% python3 -q
>>> import numpy as np
>>> from numpy import linalg as LA
>>> np.set_printoptions(suppress=True, linewidth=160)
>>> def rd(a):
...     return np.round(a, 4) + 0
... 
>>> E = np.loadtxt("a.csv", delimiter=",")
>>> print(E)
[[ 0.3     0.2     0.2     0.3     0.7    -1.8     0.7     0.8     0.3    -1.5877  2.     -0.8   ]
 [-2.      1.4     0.7     0.8     0.2    -1.5    -2.7    -0.4     0.1     0.8454  0.8    -0.2   ]
 [ 0.3    -1.     -0.2     0.8     0.1    -0.7     0.      1.7    -0.4    -3.402   1.     -0.1   ]
 [ 1.7     0.2     1.5    -0.4    -2.     -0.1     0.     -0.5    -1.6     1.0234 -0.4    -0.7   ]
 [ 1.1     0.     -0.8     0.9    -1.1     0.4     0.5     0.      1.2     0.0027 -0.4     0.4   ]
 [-2.2     0.4     1.9     1.2     0.6    -1.2     0.3    -1.8    -0.2     3.6102  1.3     0.6   ]
 [-0.9     1.1    -0.6    -1.1     1.      0.4     0.4     0.7     0.7    -1.4145 -0.5     0.9   ]
 [ 0.3    -0.5    -0.7     0.1    -0.4    -1.4    -2.     -1.3     0.6     2.6018 -1.9    -0.2   ]
 [-0.1    -0.2     0.4     0.2    -0.5    -0.4     0.4     0.9    -2.1    -1.8081  1.1    -0.4   ]
 [-1.4     0.4     0.6    -1.     -1.5    -0.4     0.2    -0.1     0.1     0.2008  1.4     3.4   ]
 [-0.5    -0.7     1.3     0.3    -0.7     1.3     0.1     0.1    -0.6    -0.2055 -1.1    -1.7   ]
 [ 0.6    -0.3    -1.1     1.8     1.8    -0.9     1.2    -1.1    -0.6     2.1902 -0.8    -0.7   ]
 [ 1.2     1.3    -0.4    -0.6     1.7     1.7    -1.7    -1.5     0.9     2.9723 -1.      0.4   ]
 [-0.4    -0.1    -0.1    -0.9     0.4    -0.9     0.      0.1     0.9    -0.1885 -0.5    -0.1   ]
 [-1.      0.      0.1     0.1     1.1     0.1    -0.3    -0.7    -1.      1.4111  1.3    -1.    ]
 [-0.7    -0.9    -0.3    -0.2     0.1    -1.1    -0.3    -0.3    -0.8     0.6189  0.     -0.2   ]
 [ 3.1     0.     -1.1    -0.8    -1.4    -0.3     0.      0.      0.9    -0.0089 -0.2     2.1   ]
 [-0.9     0.8     0.1    -0.1    -0.2    -0.9    -1.      1.8    -0.8    -3.6202 -1.      0.5   ]
 [ 0.2    -1.5     0.9    -1.3    -0.6    -0.3     1.2    -0.7    -0.8     1.3809  0.7    -0.9   ]
 [-1.3     0.1     0.     -0.3     0.3     0.     -0.7     0.5    -1.2    -1.0081 -0.1    -0.8   ]
 [-0.9     1.8    -0.2     0.4     0.9     0.3     0.5     0.8     0.6    -1.5723  0.5     0.2   ]
 [-0.4     1.2     0.6    -0.8    -0.7     2.6     0.7    -1.      0.4     2.0098  0.1     2.3   ]
 [ 0.      1.8     0.5     1.3     1.3    -0.2    -1.6     0.9     0.     -1.7801 -0.7    -0.7   ]
 [-0.7     0.7     0.7    -0.7    -1.6     1.      0.8    -1.1     0.2     2.2201 -1.5     1.5   ]
 [ 0.2     0.8     0.9     0.3    -0.1     0.5     0.1    -1.      1.3     2.0069  1.3    -1.1   ]
 [-0.4    -0.9     0.2    -1.3     0.3     0.      1.4    -0.8     1.1     1.5666 -0.2    -0.1   ]
 [ 0.1    -0.1    -0.5     0.6    -0.8    -0.5    -0.3     0.7    -0.2    -1.3939  0.1    -0.5   ]
 [-0.6     0.8     1.3    -2.1     0.     -0.3    -0.5    -0.2     1.2     0.3828  0.1     0.2   ]
 [ 0.6     3.      1.2     1.2    -1.1     0.     -1.2     0.5    -0.1    -0.9684  0.1    -0.3   ]
 [ 0.     -0.3    -0.5     0.5     0.3    -0.9     0.8    -0.3     2.4     0.5905  2.1     0.7   ]
 [-1.9     0.6    -1.1    -1.2     1.      1.1    -1.3    -0.3     1.7     0.6139 -1.2    -0.9   ]
 [-0.8     0.6    -0.5    -0.9     0.4     1.1    -1.3     1.7    -1.7    -3.3702 -0.2     0.    ]
 [-0.5    -0.4     0.1     0.6     1.      0.2     0.5     1.8    -0.5    -3.6053  1.9    -1.4   ]
 [-0.9    -0.3     0.2    -0.6     0.8     0.5    -0.3    -1.6     1.1     3.2171  0.7    -1.4   ]
 [ 0.9    -0.1    -2.     -0.9     1.      1.1    -0.3     0.7    -1.8    -1.4163 -0.7    -1.1   ]
 [-0.5     0.      2.4     0.6     3.     -2.4     1.1    -0.6     2.4     1.1687  1.6     1.2   ]
 [ 0.3     0.3    -1.     -0.4     1.      0.3     2.2    -0.9    -0.4     1.803   0.2    -0.7   ]
 [ 1.4    -1.1    -0.5    -1.4    -0.3    -0.1     0.6    -0.7     0.3     1.3705 -1.2    -0.8   ]
 [ 1.7     0.4    -0.8     0.5    -0.7    -2.2     0.1    -0.5     0.      0.9951 -0.4    -1.    ]
 [ 0.2     1.1    -0.5    -0.6     0.7    -0.2     0.     -0.6    -0.9     1.2272  0.9    -0.7   ]
 [ 1.6    -1.2     1.1    -0.6    -1.2    -0.3     0.7    -0.7    -0.8     1.3865 -0.6    -0.8   ]
 [ 0.1     1.2     1.9    -1.1    -0.6     0.5     0.8     2.6    -1.9    -5.1914 -0.2     0.6   ]
 [-1.3    -0.1    -0.8     0.1     1.1     0.8    -0.3    -1.3    -0.4     2.6081  1.     -2.1   ]
 [ 0.5    -1.4    -0.5    -0.1    -0.3    -0.1    -2.1    -0.5     1.1     0.9448 -1.6     0.    ]
 [-1.1    -0.2    -1.5     1.      0.5     0.9     1.7     0.4     1.7    -0.7802 -0.3     0.1   ]
 [ 1.1     1.4    -0.3    -1.2    -0.5    -0.8     1.4    -0.6    -0.6     1.1979 -0.2     1.1   ]
 [ 2.3     0.7     1.1     0.2     0.9    -1.      0.7    -1.1    -0.8     2.186   0.4    -2.3   ]
 [ 0.8     1.3     1.2     0.7     1.1    -0.8     0.3     0.5    -0.4    -1.033  -0.8    -1.4   ]]
>>> out = np.c_[E[:, :4] @ np.array([[2, 2, -2, -2], [3, 2, -2, 3], [0, -1, 0, 2], [0, 1, 0, 0]]), np.array([5, -4, -7, 5, 2, 4, -3, 7, 6, 6, -9, -8, 7, -1, -1, -4, 5, 8, -3, 5, -1, 9, 1, 0, 6, -4, -8, -5, 4, 6, -1, -1, 6, 4, 0, -7, -4, -2, -4, 9, -4, -6, 2, 6, -5, 8, -4, -8])]
>>> print(rd(out))
[[ 1.2  1.1 -1.   0.4  5. ]
 [ 0.2 -1.1  1.2  9.6 -4. ]
 [-2.4 -0.4  1.4 -4.  -7. ]
 [ 4.   1.9 -3.8  0.2  5. ]
 [ 2.2  3.9 -2.2 -3.8  2. ]
 [-3.2 -4.3  3.6  9.4  4. ]
 [ 1.5 -0.1 -0.4  3.9 -3. ]
 [-0.9  0.4  0.4 -3.5  7. ]
 [-0.8 -0.8  0.6  0.4  6. ]
 [-1.6 -3.6  2.   5.2  6. ]
 [-3.1 -3.4  2.4  1.5 -9. ]
 [ 0.3  3.5 -0.6 -4.3 -8. ]
 [ 6.3  4.8 -5.   0.7  7. ]
 [-1.1 -1.8  1.   0.3 -1. ]
 [-2.  -2.   2.   2.2 -1. ]
 [-4.1 -3.1  3.2 -1.9 -4. ]
 [ 6.2  6.5 -6.2 -8.4  5. ]
 [ 0.6 -0.4  0.2  4.4  8. ]
 [-4.1 -4.8  2.6 -3.1 -3. ]
 [-2.3 -2.7  2.4  2.9  5. ]
 [ 3.6  2.4 -1.8  6.8 -1. ]
 [ 2.8  0.2 -1.6  5.6  9. ]
 [ 5.4  4.4 -3.6  6.4  1. ]
 [ 0.7 -1.4  0.   4.9  0. ]
 [ 2.8  1.4 -2.   3.8  6. ]
 [-3.5 -4.1  2.6 -1.5 -4. ]
 [-0.1  1.1  0.  -1.5 -8. ]
 [ 1.2 -3.  -0.4  6.2 -5. ]
 [10.2  7.2 -7.2 10.2  4. ]
 [-0.9  0.4  0.6 -1.9  6. ]
 [-2.  -2.7  2.6  3.4 -1. ]
 [ 0.2 -0.8  0.4  2.4 -1. ]
 [-2.2 -1.3  1.8  0.   6. ]
 [-2.7 -3.2  2.4  1.3  4. ]
 [ 1.5  2.7 -1.6 -6.1  0. ]
 [-1.  -2.8  1.   5.8 -7. ]
 [ 1.5  1.8 -1.2 -1.7 -4. ]
 [-0.5 -0.3 -0.6 -7.1 -2. ]
 [ 4.6  5.5 -4.2 -3.8 -4. ]
 [ 3.7  2.5 -2.6  1.9  9. ]
 [-0.4 -0.9 -0.8 -4.6 -4. ]
 [ 3.8 -0.4 -2.6  7.2 -6. ]
 [-2.9 -1.9  2.8  0.7  2. ]
 [-3.2 -1.4  1.8 -6.2  6. ]
 [-2.8 -0.1  2.6 -1.4 -5. ]
 [ 6.4  4.1 -5.   1.4  8. ]
 [ 6.7  5.1 -6.  -0.3 -4. ]
 [ 5.5  3.7 -4.2  4.7 -8. ]]
>>> print(LA.matrix_rank(np.c_[E, out]))
13
